% ipython --no-banner

In [1]: import numpy as np

In [2]: from numpy import linalg as LA

In [3]: np.set_printoptions(precision=1, suppress=True, linewidth=200)

In [4]: rd = lambda a: np.round(a, 1) + 0

In [5]: M2 = np.array([[-2, 0, -1, -3, 1, -2, -3, -3, -1, 1, 1, 2],
   ...:     [2, -1, -1, 3, -2, 3, 3, 2, 2, -1, 3, 3],
   ...:     [2, 3, 0, 1, 0, 0, -3, -2, 1, 1, 3, 1],
   ...:     [-2, 0, -2, 0, 2, 0, -1, 0, 3, 3, 3, -3],
   ...:     [-2, 1, -1, 2, -1, 0, -3, -2, -2, 1, -1, -3],
   ...:     [1, 3, 3, -1, -2, -3, 0, -3, 3, 0, -2, -2]])

In [6]: E = M2.T @ M2

In [7]: E
Out[7]: 
array([[ 21,   5,   9,   9, -10,   7,  14,   7,   9, -10,   4,  14],
       [  5,  20,   9,  -1,  -5, -12, -15, -19,   8,   5,  -1,  -9],
       [  9,   9,  16,  -5,  -8, -10,   5,  -6,   4,  -7, -15,  -2],
       [  9,  -1,  -5,  24,  -9,  18,   9,  12,   3,  -3,   9,   0],
       [-10,  -5,  -8,  -9,  14,  -2,  -8,   1,  -3,   8,   6,  -3],
       [  7, -12, -10,  18,  -2,  22,  15,  21,  -1,  -5,  13,  11],
       [ 14, -15,   5,   9,  -8,  15,  37,  27,   9, -15,  -3,  12],
       [  7, -19,  -6,  12,   1,  21,  27,  30,   0,  -9,   5,  10],
       [  9,   8,   4,   3,  -3,  -1,   9,   0,  28,   5,  13,  -4],
       [-10,   5,  -7,  -3,   8,  -5, -15,  -9,   5,  13,   9, -12],
       [  4,  -1, -15,   9,   6,  13,  -3,   5,  13,   9,  33,  12],
       [ 14,  -9,  -2,   0,  -3,  11,  12,  10,  -4, -12,  12,  36]])

In [8]: # symmetric, so the eigenvalues are real

In [9]: left, s, vt = LA.svd(E)

In [10]: print(np.argmax(s[:-1] / (s[1:] + 1e-6)) + 1)
6

In [11]: M2 = left[:, :6] @ np.diag(s[:6]) @ vt[:6]

In [12]: print(rd(np.abs(E - M2).max()))
0.0

In [13]: rd(M2)
Out[13]: 
array([[ 21.,   5.,   9.,   9., -10.,   7.,  14.,   7.,   9., -10.,   4.,  14.],
       [  5.,  20.,   9.,  -1.,  -5., -12., -15., -19.,   8.,   5.,  -1.,  -9.],
       [  9.,   9.,  16.,  -5.,  -8., -10.,   5.,  -6.,   4.,  -7., -15.,  -2.],
       [  9.,  -1.,  -5.,  24.,  -9.,  18.,   9.,  12.,   3.,  -3.,   9.,   0.],
       [-10.,  -5.,  -8.,  -9.,  14.,  -2.,  -8.,   1.,  -3.,   8.,   6.,  -3.],
       [  7., -12., -10.,  18.,  -2.,  22.,  15.,  21.,  -1.,  -5.,  13.,  11.],
       [ 14., -15.,   5.,   9.,  -8.,  15.,  37.,  27.,   9., -15.,  -3.,  12.],
       [  7., -19.,  -6.,  12.,   1.,  21.,  27.,  30.,   0.,  -9.,   5.,  10.],
       [  9.,   8.,   4.,   3.,  -3.,  -1.,   9.,   0.,  28.,   5.,  13.,  -4.],
       [-10.,   5.,  -7.,  -3.,   8.,  -5., -15.,  -9.,   5.,  13.,   9., -12.],
       [  4.,  -1., -15.,   9.,   6.,  13.,  -3.,   5.,  13.,   9.,  33.,  12.],
       [ 14.,  -9.,  -2.,   0.,  -3.,  11.,  12.,  10.,  -4., -12.,  12.,  36.]])

In [14]: rd(LA.norm(E - M2) / LA.norm(E))
Out[14]: np.float64(0.0)

In [15]: LA.matrix_rank(E, rtol=0.05)
Out[15]: np.int64(6)

In [16]: rd(LA.norm(E - M2, 2)), rd(s[6])
Out[16]: (np.float64(0.0), np.float64(0.0))

In [17]: rd(LA.norm(E, 2) / LA.norm(E))
Out[17]: np.float64(0.8)

In [18]: print(np.argsort(-LA.norm(E, axis=0).round(6), kind="stable")[:3])
[ 6  7 11]

In [19]: r = LA.matrix_rank(E)

In [20]: r
Out[20]: np.int64(6)

In [21]: N = LA.svd(E)[2][r:].T

In [22]: print([int(LA.matrix_rank(E[:, :j + 1])) for j in range(12)])
[1, 2, 3, 4, 5, 6, 6, 6, 6, 6, 6, 6]

In [23]: f = np.array([3, 2, -2, 4, 0, -4])

In [24]: rng = np.random.default_rng(1189)

In [25]: W0 = np.outer(rng.normal(size=42), f) + 0.1 * rng.normal(size=(42, 6))

In [26]: rd(W0)
Out[26]: 
array([[ -5.3,  -3.5,   3.5,  -7. ,   0.1,   7. ],
       [  1.2,   0.8,  -0.8,   1.4,   0.2,  -1.4],
       [ -2.9,  -1.9,   1.9,  -3.9,   0. ,   3.7],
       [  5. ,   3.3,  -3.3,   6.7,   0. ,  -6.8],
       [  0.8,   0.6,  -0.4,   0.9,   0. ,  -1.2],
       [  4.3,   2.7,  -2.7,   5.8,   0.1,  -5.8],
       [ -2.4,  -1.7,   1.8,  -3.4,   0. ,   3.4],
       [  2.7,   1.8,  -2. ,   3.6,   0.1,  -3.5],
       [  4.3,   3.1,  -2.8,   5.7,   0.2,  -5.7],
       [ -1.7,  -1.2,   1.3,  -2.5,   0.1,   2.5],
       [  1.3,   0.9,  -0.9,   1.8,  -0.2,  -1.7],
       [ -0.5,  -0.4,   0.6,  -0.7,   0. ,   0.7],
       [ -1.2,  -1. ,   0.8,  -1.7,   0.1,   1.5],
       [ -1.6,  -1.3,   1.2,  -2.1,  -0.1,   2.1],
       [ -5.9,  -3.7,   3.9,  -7.7,   0. ,   7.8],
       [ -4.7,  -3.1,   3.2,  -6.2,  -0.1,   6.3],
       [  1. ,   0.4,  -0.4,   1.1,   0. ,  -1. ],
       [  2.6,   1.8,  -1.8,   3.6,  -0.2,  -3.7],
       [ -1. ,  -0.6,   0.6,  -1.1,   0. ,   1. ],
       [ -0.8,  -0.5,   0.7,  -1.2,   0.1,   1.3],
       [  2.3,   1.5,  -1.6,   2.9,  -0.1,  -2.8],
       [  1.9,   1.3,  -1.1,   2.4,   0.1,  -2.2],
       [  0.6,   0.4,  -0.3,   0.6,   0. ,  -0.8],
       [  0.8,   0.6,  -0.5,   0.8,   0. ,  -1. ],
       [  0.8,   0.5,  -0.5,   1.1,  -0.1,  -0.7],
       [ -1.5,  -1.1,   1. ,  -2.3,   0. ,   2.1],
       [ -6.7,  -4.5,   4.5,  -9. ,  -0.1,   9.1],
       [ -1.2,  -0.8,   0.8,  -1.9,  -0.1,   1.7],
       [ -0.1,   0.1,  -0.1,   0.1,   0. ,   0. ],
       [  1. ,   0.5,  -0.6,   1.2,  -0.1,  -0.8],
       [  7.8,   5.4,  -5.3,  10.5,   0.2, -10.6],
       [ -2.9,  -1.8,   1.7,  -3.6,   0.1,   3.6],
       [ -0.4,  -0.2,   0.2,  -0.4,   0. ,   0.4],
       [ -5.7,  -4.1,   3.9,  -7.9,  -0.1,   7.9],
       [ -2.2,  -1.4,   1.3,  -2.9,  -0.1,   2.8],
       [  0.8,   0.4,  -0.4,   0.8,  -0.1,  -0.9],
       [  8. ,   5.6,  -5.4,  10.9,   0. , -10.8],
       [ -2.4,  -1.6,   1.5,  -3.6,   0.1,   3.4],
       [ -1.9,  -1.2,   1.3,  -2.5,   0.1,   2.5],
       [ -1.7,  -1.1,   1.1,  -2.4,  -0.1,   2.5],
       [ -3. ,  -1.9,   1.8,  -4. ,   0.1,   3.8],
       [  0.1,  -0.2,   0. ,   0. ,   0. ,  -0.1]])

In [27]: q, V = LA.qr(W0[:, :2])[0], LA.qr(W0[:, 2:])[0]

In [28]: s = LA.svd(q.T @ V, compute_uv=False)

In [29]: (s > 0.9).sum()
Out[29]: np.int64(1)

In [30]: rd(np.degrees(np.arccos(s.clip(0, 1))))
Out[30]: array([ 1.6, 72.3])

In [31]: Xc = W0 - W0.mean(axis=0)

In [32]: left, s, vt = LA.svd(Xc, full_matrices=False)

In [33]: LA.matrix_rank(Xc)
Out[33]: np.int64(6)

In [34]: np.searchsorted(np.cumsum(s ** 2) / (s ** 2).sum(), 0.9) + 1
Out[34]: np.int64(1)

In [35]: rd(Xc.mean(axis=0))
Out[35]: array([0., 0., 0., 0., 0., 0.])

In [36]: rd(s ** 2 / (s ** 2).sum())
Out[36]: array([1., 0., 0., 0., 0., 0.])

In [37]: rd((s ** 2).sum() ** 2 / (s ** 4).sum())
Out[37]: np.float64(1.0)

In [38]: np.abs(vt[0]).argmax()
Out[38]: np.int64(3)

In [39]: rd(vt[0] * np.sign(vt[0, np.abs(vt[0]).argmax()]))
Out[39]: array([ 0.4,  0.3, -0.3,  0.6,  0. , -0.6])

In [40]: np.abs(left[:, 0]).argmax()
Out[40]: np.int64(36)

In [41]: arr = np.loadtxt("sample5.csv", delimiter=",")

In [42]: arr
Out[42]: 
array([[  8.1,  -0.6,  -6. ,  -5.5,  -7.9,  -1. ,   1.7,  -2.3],
       [ 15.1,  -7.7, -10. , -16. ,   0.7,   7.9,   3. ,   3.2],
       [-26.1,  -6.4, -18.1,   4. , -11.7,  -9.1, -11.9, -13.5],
       [-13.3,   6.8,  21.3,  20.3,   6.1,   1.6,  -3.7,   7. ],
       [ 30.8,  -0.5,  10.2, -12.4,   8.5,  13.2,  11.5,  14.7],
       [  1.4,  -8.6, -16.9, -12.9,  -0.8,   1.1,  -0.9,  -4.5],
       [ 13.4,   1.4, -19.1, -13. , -14.9, -12.7,   5.4, -12.6],
       [ 22.9,   5.9,  11.2,  -6.6,  13.5,   5.5,  12.8,   8.3],
       [ 10.7,  -6.6,   2.3,  -6.1,   0. ,  13. ,  -0.9,  10.2],
       [-15.7,   7.7,  12. ,  16.8,   2.4,  -5.8,  -2.9,  -0.8],
       [-49.8,  -7.5,  -4. ,  24.6, -16.5,  -3.5, -25.2,  -6.8],
       [ 13.6,   5.5,   1.8,  -3.2,  -1.4,  -4.8,   7.2,  -1.2],
       [ 44.9,  -4.1,  -6.9, -29.9,   4. ,  11.2,  16. ,   7.4],
       [  9.2,  -6.9, -13.7, -12.3,  -8.6,   1.2,   0.2,  -2.5],
       [  9.2,   7.2,   1.8,  -1.3,   1.6,  -5.6,   6.9,  -2.8],
       [ 12.3,  -0.8,  -4.7,  -9.7,   2.1,   0.5,   5.7,  -0.6],
       [-32.4,  -0.2,  -1. ,  18. ,  -7.6,  -6.2, -13.9,  -6.6],
       [-22.7,   0.3,   5.5,  12.9,   7.5,  -1.1,  -7.3,  -1.2],
       [ 15.5,  -6.1, -13. , -15.4,  -8.6,   2.8,   3. ,  -1.3],
       [  8.2,  15.8,  11.2,   5.8,   6.7, -12.9,  11.4,  -4.6],
       [-14.4, -16.4,  -9.4,  -3.1,  -5.1,  13.9, -13.4,   5.4],
       [-22.6,  -9.9, -12.5,   2.3,  -6. ,   0.1, -12.9,  -5.8],
       [ 37.5,  13.2,  16.5,  -8.9,  12. ,   1.7,  20.6,   8.6],
       [-21.6,   0.4, -14.1,   6.5, -10.7, -14.5,  -7.9, -15.4],
       [ 38.6,   0.8,   1.3, -22.4,  15. ,   8.4,  18. ,   7.8]])

In [43]: z = arr[:, 6] > np.median(arr[:, 6])

In [44]: f = arr[z].mean(axis=0) - arr[~z].mean(axis=0)

In [45]: np.argsort(-np.abs(f).round(6), kind="stable")
Out[45]: array([0, 6, 3, 4, 1, 7, 2, 5])

In [46]: rd((((arr - arr.mean(axis=0)) @ f > 0) == z).mean())
Out[46]: np.float64(0.9)

In [47]: ((arr - arr.mean(axis=0)) @ f > 0).astype(int)
Out[47]: array([1, 1, 0, 0, 1, 0, 1, 1, 1, 0, 0, 1, 1, 1, 1, 1, 0, 0, 1, 1, 0, 0, 1, 0, 1])

In [48]: m1 = np.loadtxt("m.csv", delimiter=",")

In [49]: m1
Out[49]: 
array([[1., 0., 0., 0., 0., 0., 0., 0., 0., 0., 0., 0.],
       [0., 0., 0., 0., 0., 0., 0., 0., 0., 1., 0., 0.],
       [0., 0., 0., 0., 0., 0., 1., 0., 0., 0., 0., 0.],
       [0., 0., 0., 0., 0., 0., 0., 0., 1., 0., 0., 0.],
       [0., 0., 0., 0., 0., 1., 0., 0., 0., 0., 0., 0.],
       [0., 0., 1., 0., 0., 0., 0., 0., 0., 0., 0., 0.],
       [0., 1., 0., 0., 0., 0., 0., 0., 0., 0., 0., 0.],
       [0., 0., 0., 0., 0., 0., 0., 0., 0., 0., 1., 0.],
       [0., 0., 0., 0., 0., 0., 0., 1., 0., 0., 0., 0.],
       [0., 0., 0., 1., 0., 0., 0., 0., 0., 0., 0., 0.],
       [0., 0., 0., 0., 0., 0., 0., 0., 0., 0., 0., 1.],
       [0., 0., 0., 0., 1., 0., 0., 0., 0., 0., 0., 0.]])

In [50]: # keeps lengths

In [51]: rd(LA.det(m1))
Out[51]: np.float64(1.0)

In [52]: (m1 - m1.T) / 2
Out[52]: 
array([[ 0. ,  0. ,  0. ,  0. ,  0. ,  0. ,  0. ,  0. ,  0. ,  0. ,  0. ,  0. ],
       [ 0. ,  0. ,  0. ,  0. ,  0. ,  0. , -0.5,  0. ,  0. ,  0.5,  0. ,  0. ],
       [ 0. ,  0. ,  0. ,  0. ,  0. , -0.5,  0.5,  0. ,  0. ,  0. ,  0. ,  0. ],
       [ 0. ,  0. ,  0. ,  0. ,  0. ,  0. ,  0. ,  0. ,  0.5, -0.5,  0. ,  0. ],
       [ 0. ,  0. ,  0. ,  0. ,  0. ,  0.5,  0. ,  0. ,  0. ,  0. ,  0. , -0.5],
       [ 0. ,  0. ,  0.5,  0. , -0.5,  0. ,  0. ,  0. ,  0. ,  0. ,  0. ,  0. ],
       [ 0. ,  0.5, -0.5,  0. ,  0. ,  0. ,  0. ,  0. ,  0. ,  0. ,  0. ,  0. ],
       [ 0. ,  0. ,  0. ,  0. ,  0. ,  0. ,  0. ,  0. , -0.5,  0. ,  0.5,  0. ],
       [ 0. ,  0. ,  0. , -0.5,  0. ,  0. ,  0. ,  0.5,  0. ,  0. ,  0. ,  0. ],
       [ 0. , -0.5,  0. ,  0.5,  0. ,  0. ,  0. ,  0. ,  0. ,  0. ,  0. ,  0. ],
       [ 0. ,  0. ,  0. ,  0. ,  0. ,  0. ,  0. , -0.5,  0. ,  0. ,  0. ,  0.5],
       [ 0. ,  0. ,  0. ,  0. ,  0.5,  0. ,  0. ,  0. ,  0. ,  0. , -0.5,  0. ]])

In [53]: assert m1 == m1.T
Traceback (most recent call last):
  Cell In[53], line 1
    assert m1 == m1.T
ValueError: The truth value of an array with more than one element is ambiguous. Use a.any() or a.all()


In [54]: print(np.trace(m1))
1.0

In [55]: m1 @ m1
Out[55]: 
array([[1., 0., 0., 0., 0., 0., 0., 0., 0., 0., 0., 0.],
       [0., 0., 0., 1., 0., 0., 0., 0., 0., 0., 0., 0.],
       [0., 1., 0., 0., 0., 0., 0., 0., 0., 0., 0., 0.],
       [0., 0., 0., 0., 0., 0., 0., 1., 0., 0., 0., 0.],
       [0., 0., 1., 0., 0., 0., 0., 0., 0., 0., 0., 0.],
       [0., 0., 0., 0., 0., 0., 1., 0., 0., 0., 0., 0.],
       [0., 0., 0., 0., 0., 0., 0., 0., 0., 1., 0., 0.],
       [0., 0., 0., 0., 0., 0., 0., 0., 0., 0., 0., 1.],
       [0., 0., 0., 0., 0., 0., 0., 0., 0., 0., 1., 0.],
       [0., 0., 0., 0., 0., 0., 0., 0., 1., 0., 0., 0.],
       [0., 0., 0., 0., 1., 0., 0., 0., 0., 0., 0., 0.],
       [0., 0., 0., 0., 0., 1., 0., 0., 0., 0., 0., 0.]])

In [56]: rd(np.sort(np.abs(LA.eigvals(m1))))
Out[56]: array([1., 1., 1., 1., 1., 1., 1., 1., 1., 1., 1., 1.])

In [57]: m1.inv()
Traceback (most recent call last):
  Cell In[57], line 1
    m1.inv()
AttributeError: 'numpy.ndarray' object has no attribute 'inv'


In [58]: np.allclose(m1 @ m1.T, m1.T @ m1)
Out[58]: True
